% python3 -q
>>> import numpy as np
>>> import numpy.linalg as la
>>> np.set_printoptions(precision=1, suppress=True, linewidth=160, floatmode="fixed")
>>> def tidy(a):
...     return np.round(a, 1) + 0
... 
>>> mat = np.load("layer7.npy")
>>> mat
array([[ 1.0, -1.0,  0.0,  0.0,  0.0],
       [-1.0,  1.0, -1.0,  0.0,  0.0],
       [ 0.0, -1.0,  3.0, -1.0,  0.0],
       [ 0.0,  0.0, -1.0,  3.0, -1.0],
       [ 0.0,  0.0,  0.0, -1.0,  0.0]])
>>> # equal to its transpose
>>> np.trace(mat)
np.float64(8.0)
>>> np.allclose(mat @ mat.T, mat.T @ mat)
True
>>> np.allclose(mat, mat.T)
True
>>> feats = np.load("x.npy")
>>> feats
array([[0, 1, 0, 0, 0, 0],
       [1, 0, 0, 0, 0, 0],
       [0, 0, 0, 1, 0, 1],
       [0, 0, 1, 0, 0, 1],
       [0, 0, 0, 0, 0, 0],
       [0, 0, 1, 1, 0, 0]])
>>> (feats + feats.T) / 2
array([[0.0, 1.0, 0.0, 0.0, 0.0, 0.0],
       [1.0, 0.0, 0.0, 0.0, 0.0, 0.0],
       [0.0, 0.0, 0.0, 1.0, 0.0, 1.0],
       [0.0, 0.0, 1.0, 0.0, 0.0, 1.0],
       [0.0, 0.0, 0.0, 0.0, 0.0, 0.0],
       [0.0, 0.0, 1.0, 1.0, 0.0, 0.0]])
>>> tidy(np.abs(la.eigvals(feats)).max())
np.float64(2.0)
>>> np.allclose(feats @ feats.T, feats.T @ feats)
True
>>> feats @ feats
array([[1, 0, 0, 0, 0, 0],
       [0, 1, 0, 0, 0, 0],
       [0, 0, 2, 1, 0, 1],
       [0, 0, 1, 2, 0, 1],
       [0, 0, 0, 0, 0, 0],
       [0, 0, 1, 1, 0, 2]])
>>> tidy(np.sort(np.abs(la.eigvals(feats))))
array([0.0, 1.0, 1.0, 1.0, 1.0, 2.0])
>>> tidy(la.det(feats))
np.float64(0.0)
>>> np.allclose(feats, feats.T)
True
>>> Uu, sv, VT = la.svd(feats)
>>> tidy(sv)
array([2.0, 1.0, 1.0, 1.0, 1.0, 0.0])
>>> M2 = Uu[:, :5] @ np.diag(sv[:5]) @ VT[:5]
>>> la.matrix_rank(M2)
np.int64(5)
>>> la.matrix_rank(feats, rtol=0.05)
np.int64(5)
>>> tidy(np.abs(feats - M2).max())
np.float64(0.0)
>>> tidy(la.norm(feats - M2, 2)), sv[5]
(np.float64(0.0), np.float64(0.0))
>>> data = np.loadtxt("block6.csv", delimiter=",")
>>> data
array([[-2.1, -2.1, -3.0,  0.0, -1.3, -3.0, -2.1, -1.0],
       [ 2.6,  2.5,  4.0,  0.0,  1.2,  3.7,  2.5,  1.5],
       [-4.2, -4.3, -6.4,  0.1, -2.2, -6.3, -4.3, -2.0],
       [ 0.9,  0.5,  1.0,  0.0,  0.4,  1.2,  0.6,  0.4],
       [ 1.1,  1.2,  1.9,  0.0,  0.6,  1.7,  0.9,  0.6],
       [ 0.5,  0.6,  1.0,  0.1,  0.3,  1.0,  0.6,  0.2],
       [-0.4, -0.3, -0.5,  0.0, -0.2, -0.4, -0.2, -0.2],
       [ 2.4,  2.4,  3.4,  0.1,  1.2,  3.7,  2.5,  1.4],
       [-3.9, -3.9, -5.6,  0.1, -1.8, -5.7, -3.7, -1.9],
       [ 2.1,  1.9,  3.0, -0.1,  1.0,  3.0,  2.0,  0.8],
       [-0.9, -0.8, -1.2,  0.0, -0.3, -1.4, -0.7, -0.3],
       [ 1.5,  1.6,  2.1,  0.2,  0.7,  2.2,  1.4,  0.9],
       [-4.4, -4.2, -6.3, -0.2, -2.1, -6.3, -4.3, -2.3],
       [ 1.0,  0.9,  1.3, -0.2,  0.3,  1.6,  0.9,  0.6],
       [-5.5, -5.5, -8.3,  0.1, -2.8, -8.1, -5.4, -2.6],
       [ 2.6,  2.4,  3.9,  0.0,  1.1,  3.9,  2.4,  1.3],
       [-0.6, -0.5, -0.8,  0.2, -0.3, -0.8, -0.5, -0.5],
       [ 1.8,  1.8,  2.4,  0.2,  0.8,  2.6,  1.9,  0.8],
       [-2.8, -2.8, -4.3,  0.1, -1.3, -4.3, -3.0, -1.2],
       [-2.0, -2.2, -3.1,  0.1, -1.1, -3.2, -2.2, -1.2],
       [-3.4, -3.4, -4.9,  0.0, -1.7, -4.9, -3.5, -1.7],
       [ 0.5,  0.7,  0.8,  0.1,  0.1,  0.7,  0.5,  0.2],
       [-1.5, -1.7, -2.5, -0.1, -0.7, -2.6, -1.7, -0.9],
       [-1.0, -1.0, -1.5,  0.0, -0.6, -1.7, -1.1, -0.4],
       [ 0.1,  0.3,  0.3,  0.2,  0.2,  0.4,  0.2,  0.2],
       [-2.2, -2.2, -3.4, -0.1, -1.1, -3.5, -2.3, -1.1],
       [ 1.2,  1.0,  1.9,  0.1,  0.5,  1.8,  1.2,  0.6]])
>>> O, vecs = la.qr(data[:, :4])[0], la.qr(data[:, 4:])[0]
>>> sv = la.svd(O.T @ vecs, compute_uv=False)
>>> (sv > 0.9).sum()
np.int64(1)
>>> tidy(np.abs(la.svd(data)[2][-1]))
array([0.1, 0.5, 0.3, 0.0, 0.3, 0.4, 0.7, 0.2])
>>> np.argsort(-la.norm(data, axis=0).round(6), kind="stable")[:3]
array([5, 2, 0])
>>> tidy(la.norm(data, 2) / la.norm(data))
np.float64(1.0)
>>> [round(float(x), 1) for x in la.svd(data, compute_uv=False)[:3]]
[34.8, 0.7, 0.7]
>>> x0 = np.array([0, 3, 0, 3, 3, 3, 0, 1])
>>> target = data @ x0
>>> b, lr = np.zeros(8), 1 / la.norm(data, 2) ** 2
>>> for i in range(6):
...     b -= lr * data.T @ (data @ b - target)
...     if i % 2 == 0: print(i, round(la.norm(data @ b - target), 1))
... 
0 2.8
2 2.8
4 2.8
>>> tidy(b)
array([1.2, 1.2, 1.8, 0.0, 0.6, 1.8, 1.2, 0.6])
>>> W0 = np.load("m.npy")
>>> W0
array([[1.3, 1.0, 0.0],
       [0.0, 2.3, 0.0],
       [1.0, 1.0, 0.3]])
>>> P = np.triu(np.array([[2, 3, 4], [4, 0, 1], [1, 1, 1]]), 1) + np.eye(3)
>>> M2 = P @ W0 @ la.inv(P)
>>> tidy(np.trace(M2)), tidy(np.trace(W0))
(np.float64(3.9), np.float64(3.9))
>>> tidy(M2)
array([[  5.3,  -4.0, -16.0],
       [  1.0,   0.3,  -4.0],
       [  1.0,  -2.0,  -1.7]])
>>> la.matrix_rank(M2)
np.int64(3)
